$ python -q
>>> import numpy as np
>>> np.set_printoptions(precision=2, suppress=True, linewidth=140, floatmode="fixed")
>>> A = np.load("block10.npy")
>>> A
array([[ 1, -2, -2],
       [-2,  8, -2],
       [-2, -2, 13]])
>>> A2 = np.array([[2, -3], [-1, 0], [2, 2]])
>>> np.vstack([A, A2.T]).shape
(5, 3)
>>> A @ A2
array([[  0,  -7],
       [-16,   2],
       [ 24,  32]])
>>> A2.T @ A.T
array([[  0, -16,  24],
       [ -7,   2,  32]])
>>> np.einsum("ik,kj->ij", A, A2)
array([[  0,  -7],
       [-16,   2],
       [ 24,  32]])
>>> np.einsum("ij,ij->i", A, A)
array([  9,  72, 177])
>>> np.einsum("ij->j", A)
array([-3,  4,  9])
>>> rank = np.linalg.matrix_rank(A)
>>> rank
np.int64(2)
>>> ns = np.linalg.svd(A)[2][rank:].T
>>> np.linalg.matrix_rank(A.T @ A), np.linalg.matrix_rank(A @ A.T)
(np.int64(2), np.int64(2))
>>> [int(np.linalg.matrix_rank(A[:i])) for i in range(1, len(A) + 1)]
[1, 2, 2]
>>> [int(np.linalg.matrix_rank(np.delete(A, i, axis=0))) for i in range(3)]
[2, 2, 2]
>>> [int(np.linalg.matrix_rank(A[:, :j + 1])) for j in range(3)]
[1, 2, 2]
>>> ns.shape
(3, 1)
>>> np.round(A @ ns, 2) + 0
array([[0.00],
       [0.00],
       [0.00]])
>>> ns[:, 0] / ns[np.abs(ns[:, 0]).round(6).argmax(), 0]
array([1.00, 0.30, 0.20])
>>> W1 = np.array([[1, 2], [-2, -1], [1, 1]])
>>> beta = np.array([2, 1])
>>> act = np.maximum(A @ W1 + beta, 0)
>>> (act > 0).mean(axis=0)
array([0.67, 0.67])
>>> np.linalg.matrix_rank(act)
np.int64(2)
>>> act
array([[ 5,  3],
       [ 0,  0],
       [17, 12]])
>>> C = np.array([[5, 1], [4, 1]])
>>> W1 @ C
array([[ 13,   3],
       [-14,  -3],
       [  9,   2]])
>>> (act @ C).round(6).argmax(axis=1)
array([0, 0, 0])
>>> act @ C
array([[ 37,   8],
       [  0,   0],
       [133,  29]])
